$ ipython --no-banner

In [1]: import numpy as np

In [2]: np.set_printoptions(precision=3, suppress=True, linewidth=120)

In [3]: m1 = np.loadtxt("mat.csv", delimiter=",")

In [4]: m1
Out[4]: 
array([[13., 10., 13.],
       [18., 17., 19.],
       [18.,  8., 13.],
       [ 8.,  6.,  9.],
       [ 3.,  2.,  5.],
       [13., 13., 15.],
       [28., 25., 27.],
       [18.,  8., 13.],
       [23., 27., 27.],
       [ 3., 11., 11.],
       [13., 19., 19.],
       [28., 22., 25.],
       [18.,  8., 13.],
       [ 8., 15., 15.],
       [ 3.,  5.,  7.],
       [ 3., 11., 11.],
       [28., 25., 27.],
       [13.,  7., 11.],
       [ 3.,  5.,  7.],
       [28., 22., 25.],
       [ 3.,  0.,  1.],
       [13., 10., 13.],
       [23., 12., 17.],
       [13., 16., 17.],
       [18.,  8., 13.]])

In [5]: M2 = m1 / np.sqrt((m1 ** 2).mean(axis=1, keepdims=True))

In [6]: np.linalg.norm(M2, axis=1)
Out[6]: 
array([1.732, 1.732, 1.732, 1.732, 1.732, 1.732, 1.732, 1.732, 1.732, 1.732, 1.732, 1.732, 1.732, 1.732, 1.732, 1.732,
       1.732, 1.732, 1.732, 1.732, 1.732, 1.732, 1.732, 1.732, 1.732])

In [7]: np.linalg.matrix_rank(m1 - m1.mean(axis=1, keepdims=True))
Out[7]: np.int64(2)

In [8]: m1 - m1.mean(axis=1, keepdims=True)
Out[8]: 
array([[ 1.   , -2.   ,  1.   ],
       [ 0.   , -1.   ,  1.   ],
       [ 5.   , -5.   ,  0.   ],
       [ 0.333, -1.667,  1.333],
       [-0.333, -1.333,  1.667],
       [-0.667, -0.667,  1.333],
       [ 1.333, -1.667,  0.333],
       [ 5.   , -5.   ,  0.   ],
       [-2.667,  1.333,  1.333],
       [-5.333,  2.667,  2.667],
       [-4.   ,  2.   ,  2.   ],
       [ 3.   , -3.   ,  0.   ],
       [ 5.   , -5.   ,  0.   ],
       [-4.667,  2.333,  2.333],
       [-2.   ,  0.   ,  2.   ],
       [-5.333,  2.667,  2.667],
       [ 1.333, -1.667,  0.333],
       [ 2.667, -3.333,  0.667],
       [-2.   ,  0.   ,  2.   ],
       [ 3.   , -3.   ,  0.   ],
       [ 1.667, -1.333, -0.333],
       [ 1.   , -2.   ,  1.   ],
       [ 5.667, -5.333, -0.333],
       [-2.333,  0.667,  1.667],
       [ 5.   , -5.   ,  0.   ]])

In [9]: dist = np.linalg.norm(m1[:, None] - m1[None], axis=-1)

In [10]: np.unravel_index(dist.round(6).argmax(), dist.shape)
Out[10]: (np.int64(6), np.int64(20))

In [11]: dist.mean(axis=1).argmax()
Out[11]: np.int64(6)

In [12]: dist[:5, :5]
Out[12]: 
array([[ 0.   , 10.488,  5.385,  7.55 , 15.1  ],
       [10.488,  0.   , 10.817, 17.916, 25.417],
       [ 5.385, 10.817,  0.   , 10.954, 18.028],
       [ 7.55 , 17.916, 10.954,  0.   ,  7.55 ],
       [15.1  , 25.417, 18.028,  7.55 ,  0.   ]])

In [13]: M2 = np.c_[m1[:, :1] @ np.array([[0]]), np.array([2, 1, 9, 0, 7, 2, 0, 5, 9, 1, 6, 6, 1, 2, 2, 6, 5, 9, 5, 6, 6, 6, 9, 9, 7])]

In [14]: M2
Out[14]: 
array([[0., 2.],
       [0., 1.],
       [0., 9.],
       [0., 0.],
       [0., 7.],
       [0., 2.],
       [0., 0.],
       [0., 5.],
       [0., 9.],
       [0., 1.],
       [0., 6.],
       [0., 6.],
       [0., 1.],
       [0., 2.],
       [0., 2.],
       [0., 6.],
       [0., 5.],
       [0., 9.],
       [0., 5.],
       [0., 6.],
       [0., 6.],
       [0., 6.],
       [0., 9.],
       [0., 9.],
       [0., 7.]])

In [15]: np.linalg.norm(M2 - m1 @ np.linalg.lstsq(m1, M2)[0], axis=0)
Out[15]: array([ 0.   , 15.575])

In [16]: np.linalg.lstsq(m1, M2[:, 0])[0]
Out[16]: array([0., 0., 0.])

In [17]: J = np.load("case18.npy")

In [18]: J
Out[18]: 
array([[ 1, -1, -1,  1, -1,  1,  1, -1],
       [ 1, -1, -1,  1,  1, -1, -1,  1],
       [ 1, -1,  1, -1, -1,  1, -1,  1]])

In [19]: x0 = np.array([1, 2, 1, 0, 0, 1, 2, 1])

In [20]: a = np.maximum(J @ x0, 0)

In [21]: J.T @ a
Out[21]: array([0, 0, 0, 0, 0, 0, 0, 0])

In [22]: np.flatnonzero(a > 1e-9)
Out[22]: array([], dtype=int64)

In [23]: np.linalg.norm(J, axis=0)
Out[23]: array([1.732, 1.732, 1.732, 1.732, 1.732, 1.732, 1.732, 1.732])

In [24]: round(float(np.linalg.norm(J) ** 2 / np.linalg.norm(J, 2) ** 2), 3)
Out[24]: 3.0

In [25]: np.linalg.norm(J, axis=1)
Out[25]: array([2.828, 2.828, 2.828])

In [26]: round(float(np.linalg.norm(J, "nuc")), 3)
Out[26]: 8.485

In [27]: round(float(np.linalg.norm(J, 1)), 3), np.round(np.linalg.norm(J, np.inf), 3)
Out[27]: (3.0, np.float64(8.0))

In [28]: C2 = J.T @ J

In [29]: (J @ J.T).shape
Out[29]: (3, 3)

In [30]: np.allclose(C2, C2.T)
Out[30]: True

In [31]: C2
Out[31]: 
array([[ 3, -3, -1,  1, -1,  1, -1,  1],
       [-3,  3,  1, -1,  1, -1,  1, -1],
       [-1,  1,  3, -3, -1,  1, -1,  1],
       [ 1, -1, -3,  3,  1, -1,  1, -1],
       [-1,  1, -1,  1,  3, -3, -1,  1],
       [ 1, -1,  1, -1, -3,  3,  1, -1],
       [-1,  1, -1,  1, -1,  1,  3, -3],
       [ 1, -1,  1, -1,  1, -1, -3,  3]])

In [32]: np.diag(C2)
Out[32]: array([3, 3, 3, 3, 3, 3, 3, 3])
